In [1]: import numpy as np

In [2]: np.set_printoptions(suppress=True, linewidth=100)

In [3]: E = np.load("a.npy")

In [4]: E
Out[4]: 
array([[ 2,  0,  6,  4,  9],
       [ 5,  3,  5,  8,  4],
       [ 4,  9,  8,  5,  0],
       [-3, -3,  1, -4,  5]])

In [5]: # null space of dimension 2

In [6]: Y = np.array([[2, 0, -1], [-3, 2, -1], [-3, 0, 0], [-2, -2, 1], [2, 0, -2]])

In [7]: np.einsum("ik,kj->ij", E, Y)
Out[7]: 
array([[ -4,  -8, -16],
       [-22, -10,  -8],
       [-53,   8,  -8],
       [ 18,   2,  -8]])

In [8]: E @ Y
Out[8]: 
array([[ -4,  -8, -16],
       [-22, -10,  -8],
       [-53,   8,  -8],
       [ 18,   2,  -8]])

In [9]: np.linalg.matrix_rank(E @ Y)
Out[9]: np.int64(3)

In [10]: np.einsum("ij->j", E)
Out[10]: array([ 8,  9, 20, 13, 18])

In [11]: Y = E[0, 0] * E[1:] - np.outer(E[1:, 0], E[0])

In [12]: Y
Out[12]: 
array([[  0,   6, -20,  -4, -37],
       [  0,  18,  -8,  -6, -36],
       [  0,  -6,  20,   4,  37]])

In [13]: np.flatnonzero(~Y.round(6).any(axis=1))
Out[13]: array([], dtype=int64)

In [14]: E[:, 0] / E[0, 0]
Out[14]: array([ 1. ,  2.5,  2. , -1.5])

In [15]: U, sv, vt = np.linalg.svd(E)

In [16]: V = vt[:(sv > 1e-8).sum()]

In [17]: rng = np.random.default_rng(675)

In [18]: x0 = E[2] + 5 * E[0] + rng.integers(2) * np.eye(5)[1]

In [19]: x0
Out[19]: array([14., 10., 38., 25., 45.])

In [20]: round(float(np.linalg.norm(x0 - V.T @ V @ x0)), 2)
Out[20]: 0.61

In [21]: np.linalg.matrix_rank(np.vstack([E, x0]))
Out[21]: np.int64(4)

In [22]: np.allclose(V.T @ V @ x0, x0)
Out[22]: False

In [23]: np.linalg.lstsq(E[:-1].T, E[-1])[2]
Out[23]: np.int32(3)

In [24]: np.abs(np.diag(np.linalg.qr(E)[1])) > 1e-9
Out[24]: array([ True,  True,  True, False])

In [25]: np.round(np.trace(np.linalg.pinv(E) @ E), 2)
Out[25]: np.float64(3.0)

In [26]: np.unique(E.round(6), axis=0).shape
Out[26]: (4, 5)

In [27]: def softmax(z):
    ...:     e = np.exp(z - z.max(axis=-1, keepdims=True))
    ...:     return e / e.sum(axis=-1, keepdims=True)
    ...: 

In [28]: np.round(softmax(10 * E[1]), 2) + 0
Out[28]: array([0., 0., 0., 1., 0.])

In [29]: np.round(softmax(E).sum(axis=1), 2)
Out[29]: array([1., 1., 1., 1.])

In [30]: scores = E @ E.T / np.sqrt(5)

In [31]: softmax(scores).round(6).argmax(axis=1)
Out[31]: array([0, 1, 2, 3])

In [32]: np.round(softmax(scores)[1] @ E, 2)
Out[32]: array([5.  , 3.03, 5.01, 7.99, 3.98])

In [33]: A = np.loadtxt("dump.csv", delimiter=",")

In [34]: A
Out[34]: 
array([[12., 12.,  5.],
       [ 0.,  0.,  1.],
       [ 8.,  4.,  4.],
       [13.,  0.,  9.],
       [ 0.,  0.,  1.],
       [ 2.,  0.,  3.],
       [14.,  2.,  9.],
       [ 4.,  0.,  5.],
       [13., 11.,  6.],
       [ 9.,  0.,  7.],
       [ 3.,  0.,  2.],
       [ 0.,  0.,  0.],
       [11.,  1.,  7.],
       [ 3.,  0.,  5.],
       [14.,  6.,  8.],
       [ 3.,  0.,  2.],
       [ 9.,  7.,  4.],
       [ 0.,  0.,  0.],
       [ 1.,  0.,  1.],
       [ 0.,  0.,  0.],
       [12.,  0.,  8.],
       [ 3.,  0.,  5.],
       [18., 18.,  8.],
       [14.,  2.,  9.],
       [14., 14.,  6.],
       [ 6.,  0.,  4.]])

In [35]: # rows 1 and 4 are equal

In [36]: P = A @ np.linalg.solve(A.T @ A, A.T)

In [37]: round(float(np.trace(P)), 2)
Out[37]: 3.0

In [38]: np.linalg.matrix_rank(np.eye(26) - P)
Out[38]: np.int64(23)

In [39]: np.allclose(P @ P, P)
Out[39]: True

In [40]: np.round(np.linalg.eigvalsh(P), 2) + 0
Out[40]: 
array([0., 0., 0., 0., 0., 0., 0., 0., 0., 0., 0., 0., 0., 0., 0., 0., 0., 0., 0., 0., 0., 0., 0.,
       1., 1., 1.])

In [41]: np.round(P @ A[:, 2], 2)
Out[41]: 
array([5., 1., 4., 9., 1., 3., 9., 5., 6., 7., 2., 0., 7., 5., 8., 2., 4., 0., 1., 0., 8., 5., 8.,
       9., 6., 4.])

In [42]: D = np.linalg.norm(A[:, None] - A[None], axis=-1)

In [43]: D[22].round(6).argsort(kind="stable")[:4]
Out[43]: array([22, 24,  8,  0])

In [44]: D.mean(axis=1).argmax()
Out[44]: np.int64(22)

In [45]: np.flatnonzero(D[22] < D.mean() / 2)
Out[45]: array([22])

In [46]: Xs = A - A.mean(axis=0)

In [47]: V = np.linalg.svd(Xs)[2][:2]

In [48]: Y = Xs - Xs @ V.T @ V

In [49]: np.round((Xs @ V.T).std(axis=0), 2)
Out[49]: array([7.33, 3.56])

In [50]: round(np.linalg.norm(Y) / np.linalg.norm(Xs), 2)
Out[50]: np.float64(0.09)

In [51]: M = np.array([[1.0, 0.0], [0.43, 0.57]])

In [52]: M
Out[52]: 
array([[1.  , 0.  ],
       [0.43, 0.57]])

In [53]: np.round(np.linalg.matrix_power(M, 100), 2) + 0
Out[53]: 
array([[1., 0.],
       [1., 0.]])

In [54]: np.round(np.linalg.matrix_power(M, 2), 2)
Out[54]: 
array([[1.  , 0.  ],
       [0.68, 0.32]])

In [55]: p = np.eye(2)[0]

In [56]: for _ in range(3):
    ...:     p = p @ M
    ...:     print(p.round(2))
    ...: 
[1. 0.]
[1. 0.]
[1. 0.]

In [57]: z = rng.permutation(2)

In [58]: z
Out[58]: array([0, 1])

In [59]: Y = M[z][:, z]

In [60]: round(float(np.linalg.det(Y)), 2), np.round(np.linalg.det(M[z]), 2)
Out[60]: (0.57, np.float64(0.57))

In [61]: np.allclose(Y, M)
Out[61]: True

In [62]: Y
Out[62]: 
array([[1.  , 0.  ],
       [0.43, 0.57]])

In [63]: Y = M / np.linalg.norm(M, axis=1, keepdims=True)

In [64]: C2 = Y @ Y.T

In [65]: C2[1].round(2)
Out[65]: array([0.6, 1. ])

In [66]: (np.abs(C2) > 0.9).astype(int)
Out[66]: 
array([[1, 0],
       [0, 1]])

In [67]: C2.round(2)
Out[67]: 
array([[1. , 0.6],
       [0.6, 1. ]])

In [68]: data = np.loadtxt("layer15.csv", delimiter=",")

In [69]: data
Out[69]: 
array([[1., 2., 2.],
       [2., 1., 2.],
       [2., 2., 1.]])

In [70]: Q, V = np.linalg.qr(data[:, :1])[0], np.linalg.qr(data[:, 1:])[0]

In [71]: sv = np.linalg.svd(Q.T @ V, compute_uv=False)

In [72]: sv.round(2)
Out[72]: array([0.91])

In [73]: np.round(np.degrees(np.arccos(sv.clip(0, 1))), 2)
Out[73]: array([23.84])

In [74]: vals, V = np.linalg.eigh(data)

In [75]: np.round(np.abs(V[:, -1]), 2)
Out[75]: array([0.58, 0.58, 0.58])

In [76]: np.round(np.linalg.eigvalsh(data @ data), 2)
Out[76]: array([ 1.,  1., 25.])

In [77]: np.argsort(-np.linalg.norm(E, axis=0).round(6), kind="stable")[:3]
Out[77]: array([2, 4, 3])

In [78]: np.linalg.matrix_rank(E, rtol=0.1)
Out[78]: np.int64(3)

In [79]: U, sv = np.linalg.svd(data)
ValueError: too many values to unpack (expected 2)


In [80]: U, sv, vt = np.linalg.svd(data, full_matrices=False)

In [81]: np.round(sv / sv[0], 2)
Out[81]: array([1. , 0.2, 0.2])

In [82]: np.allclose(U * sv @ vt, data)
Out[82]: True

In [83]: np.round(np.sqrt((sv ** 2).sum()), 2), round(np.linalg.norm(data), 2)
Out[83]: (np.float64(5.2), np.float64(5.2))

In [84]: np.round(np.cumsum(sv ** 2) / np.sum(sv ** 2), 2)
Out[84]: array([0.93, 0.96, 1.  ])

In [85]: np.round(vt @ vt.T, 2) + 0
Out[85]: 
array([[1., 0., 0.],
       [0., 1., 0.],
       [0., 0., 1.]])

In [86]: np.round(U.T @ data @ vt.T, 2) + 0
Out[86]: 
array([[5., 0., 0.],
       [0., 1., 0.],
       [0., 0., 1.]])

In [87]: sv.round(2)
Out[87]: array([5., 1., 1.])

In [88]: W0 = np.load("x.npy")

In [89]: W0
Out[89]: 
array([[-4,  0,  0,  0],
       [ 0,  0,  0,  0],
       [ 0,  0, -6,  0],
       [ 0,  0,  0, -1]])

In [90]: # triangular

In [91]: np.round(np.linalg.det(W0[::-1]), 2)
Out[91]: np.float64(0.0)

In [92]: np.einsum("ii->", W0)
Out[92]: np.int64(-11)

In [93]: np.round(np.linalg.det(W0.T), 2)
Out[93]: np.float64(0.0)

In [94]: U, sv, vt = np.linalg.svd(W0)

In [95]: V = vt[:(sv > 1e-8).sum()]

In [96]: x0 = W0[2] + -2 * W0[3] + rng.integers(2) * np.eye(4)[1]

In [97]: x0
Out[97]: array([ 0.,  1., -6.,  2.])

In [98]: np.allclose(V.T @ V @ x0, x0)
Out[98]: False

In [99]: V.T @ V
Out[99]: 
array([[1., 0., 0., 0.],
       [0., 0., 0., 0.],
       [0., 0., 1., 0.],
       [0., 0., 0., 1.]])

In [100]: np.diag(V.T @ V)
Out[100]: array([1., 0., 1., 1.])

In [101]: np.linalg.matrix_rank(np.vstack([W0, x0]))
Out[101]: np.int64(4)

In [102]: np.linalg.lstsq(W0[:-1].T, W0[-1])[2]
Out[102]: np.int32(2)

In [103]: np.unique(W0.round(6), axis=0).shape
Out[103]: (4, 4)

In [104]: np.linalg.inv(W0)
LinAlgError: Singular matrix


In [105]: mat = np.load("test13.npy")

In [106]: mat
Out[106]: 
array([[ 1.03, -0.98,  0.96],
       [ 1.  , -1.06,  1.08],
       [ 0.93, -1.05,  0.97],
       [-2.04, -1.02,  1.1 ],
       [-2.07, -1.03,  0.96],
       [-2.03, -0.99,  0.99],
       [ 0.03,  2.93, -2.98],
       [ 0.  ,  2.96, -3.  ],
       [-0.02,  2.98, -3.03]])

In [107]: x0 = np.array([2, -1, 1])

In [108]: target = mat @ x0

In [109]: np.round(np.linalg.lstsq(mat, target)[0], 2)
Out[109]: array([ 2., -1.,  1.])

In [110]: np.round(np.linalg.pinv(mat) @ mat, 2) + 0
Out[110]: 
array([[1., 0., 0.],
       [0., 1., 0.],
       [0., 0., 1.]])

In [111]: np.linalg.solve(mat, target)
LinAlgError: Last 2 dimensions of the array must be square


In [112]: np.round(np.linalg.solve(mat.T @ mat, mat.T @ target), 2)
Out[112]: array([ 2., -1.,  1.])

In [113]: target = target + 0.1 * rng.normal(size=9)

In [114]: target.round(2)
Out[114]: array([ 3.94,  3.91,  3.83, -1.93, -2.13, -2.18, -5.96, -5.92, -6.1 ])

In [115]: c, *_ = np.linalg.lstsq(mat, target)

In [116]: c.round()
Out[116]: array([ 2., -1.,  1.])

In [117]: np.round(mat.T @ (target - mat @ c), 2) + 0
Out[117]: array([0., 0., 0.])

In [118]: c.round(2)
Out[118]: array([ 1.99, -0.64,  1.35])

In [119]: u, v = mat[5], mat[6]

In [120]: round(u @ v, 2)
Out[120]: np.float64(-5.91)

In [121]: round(u @ u, 2)
Out[121]: np.float64(6.08)

In [122]: p = (u @ v) / (u @ u) * u

In [123]: np.round(np.linalg.norm(u + v) ** 2 + np.linalg.norm(u - v) ** 2, 2)
Out[123]: np.float64(47.09)

In [124]: np.round((v - p) @ u, 2)
Out[124]: np.float64(-0.0)

In [125]: np.linalg.matrix_rank(np.outer(u, v))
Out[125]: np.int64(1)

In [126]: W1 = np.array([[1, 0, 2, 2, 1], [0, 2, 1, 2, 0], [1, 2, 1, 1, 0]])

In [127]: c = np.array([2, 0, -3, 1, -2])

In [128]: H = np.maximum(mat @ W1 + c, 0)

In [129]: np.round((H > 0).mean(axis=0), 2)
Out[129]: array([0.67, 0.22, 0.  , 0.67, 0.  ])

In [130]: W2 = np.array([[-5, -2], [0, -2], [-4, 1], [5, -5], [-3, 1]])

In [131]: W1 @ W2
Out[131]: 
array([[ -6,  -9],
       [  6, -13],
       [ -4, -10]])

In [132]: (H @ W2).round(6).argmax(axis=1)
Out[132]: array([0, 0, 0, 1, 1, 1, 0, 0, 0])

In [133]: np.round(np.linalg.norm(mat[0], 1), 2), np.round(np.linalg.norm(mat[0], np.inf), 2)
Out[133]: (np.float64(2.97), np.float64(1.03))

In [134]: np.linalg.norm(mat, axis=2)
AxisError: axis 2 is out of bounds for array of dimension 2


In [135]: np.round(np.linalg.norm(mat, axis=0), 2)
Out[135]: array([3.94, 5.7 , 5.76])

In [136]: Y = np.c_[mat[:, :1] @ np.array([[3]]), np.array([1, -2, -1, -3, -1, 2, -2, -1, 0])]

In [137]: Y.round(2)
Out[137]: 
array([[ 3.09,  1.  ],
       [ 3.  , -2.  ],
       [ 2.79, -1.  ],
       [-6.12, -3.  ],
       [-6.21, -1.  ],
       [-6.09,  2.  ],
       [ 0.09, -2.  ],
       [ 0.  , -1.  ],
       [-0.06,  0.  ]])

In [138]: np.linalg.matrix_rank(np.c_[mat, Y])
Out[138]: np.int64(4)

In [139]: np.round(np.linalg.lstsq(mat, Y[:, 0])[0], 2) + 0
Out[139]: array([3., 0., 0.])

In [140]: F = np.load("run19.npy")

In [141]: F
Out[141]: 
array([[ 3, -2,  3, -2,  3, -2],
       [-1, -1, -1, -1, -1, -1],
       [-2,  2, -2,  2, -2,  2],
       [ 3, -2,  3, -2,  3, -2],
       [-1, -1, -1, -1, -1, -1],
       [-2,  2, -2,  2, -2,  2]])

In [142]: np.round(softmax(F).sum(axis=1), 2)
Out[142]: array([1., 1., 1., 1., 1., 1.])

In [143]: np.round(softmax(F[4]), 2)
Out[143]: array([0.17, 0.17, 0.17, 0.17, 0.17, 0.17])

In [144]: scores = F @ F.T / np.sqrt(6)

In [145]: np.round(softmax(scores), 2) + 0
Out[145]: 
array([[0.5 , 0.  , 0.  , 0.5 , 0.  , 0.  ],
       [0.01, 0.45, 0.04, 0.01, 0.45, 0.04],
       [0.  , 0.  , 0.5 , 0.  , 0.  , 0.5 ],
       [0.5 , 0.  , 0.  , 0.5 , 0.  , 0.  ],
       [0.01, 0.45, 0.04, 0.01, 0.45, 0.04],
       [0.  , 0.  , 0.5 , 0.  , 0.  , 0.5 ]])

In [146]: np.round(softmax(scores + np.triu(np.full(scores.shape, -np.inf), 1)), 2) + 0
Out[146]: 
array([[1.  , 0.  , 0.  , 0.  , 0.  , 0.  ],
       [0.02, 0.98, 0.  , 0.  , 0.  , 0.  ],
       [0.  , 0.  , 1.  , 0.  , 0.  , 0.  ],
       [0.5 , 0.  , 0.  , 0.5 , 0.  , 0.  ],
       [0.01, 0.47, 0.04, 0.01, 0.47, 0.  ],
       [0.  , 0.  , 0.5 , 0.  , 0.  , 0.5 ]])

In [147]: P = np.triu(np.array([[0, 0, 5, 5], [1, 4, 3, 2], [5, 3, 0, 5], [3, 0, 2, 2]]), 1) + np.eye(4)

In [148]: Y = P @ W0 @ np.linalg.inv(P)

In [149]: np.trace(Y), np.trace(W0)
Out[149]: (np.float64(-11.0), np.int64(-11))

In [150]: x0 = np.array([2, -6, -3, -4, -6, 2])

In [151]: h = np.maximum(F @ x0, 0)

In [152]: np.maximum(F @ x0, 0) - np.maximum(-F @ x0, 0)
Out[152]: array([-5, 15, -2, -5, 15, -2])

In [153]: F.T @ h
Out[153]: array([-30, -30, -30, -30, -30, -30])

In [154]: z = rng.permutation(6)

In [155]: z
Out[155]: array([1, 2, 0, 4, 3, 5])

In [156]: Y = F[z][:, z]

In [157]: np.allclose(Y, F)
Out[157]: False

In [158]: round(np.linalg.det(Y), 2), round(np.linalg.det(F[z]), 2)
Out[158]: (np.float64(0.0), np.float64(0.0))

In [159]: np.round(np.sort(np.abs(np.linalg.eigvals(Y))), 2) + 0
Out[159]: array([0., 0., 0., 0., 0., 1.])

In [160]: np.diag(Y)
Out[160]: array([-1, -2,  3, -1, -2,  2])

In [161]: W1 = np.array([[-2, 0, 1, 3],
     ...:     [1, 0, -1, -1],
     ...:     [-1, 2, 0, 1],
     ...:     [-1, 0, 3, 3],
     ...:     [0, -3, 3, -2],
     ...:     [3, -1, 2, 1]])

In [162]: c = np.array([-1, -4, 2, -6])

In [163]: H = np.maximum(F @ W1 + c, 0)

In [164]: np.round((H > 0).mean(axis=0), 2)
Out[164]: array([0.33, 0.  , 0.67, 0.  ])

In [165]: (H > 0).astype(int)
Out[165]: 
array([[0, 0, 1, 0],
       [0, 0, 0, 0],
       [1, 0, 1, 0],
       [0, 0, 1, 0],
       [0, 0, 0, 0],
       [1, 0, 1, 0]])

In [166]: np.linalg.matrix_rank(H)
Out[166]: np.int64(2)

In [167]: W2 = np.array([[2, 1], [3, 1], [0, 1], [3, 3]])

In [168]: H @ W2
Out[168]: 
array([[ 0,  6],
       [ 0,  0],
       [22, 13],
       [ 0,  6],
       [ 0,  0],
       [22, 13]])
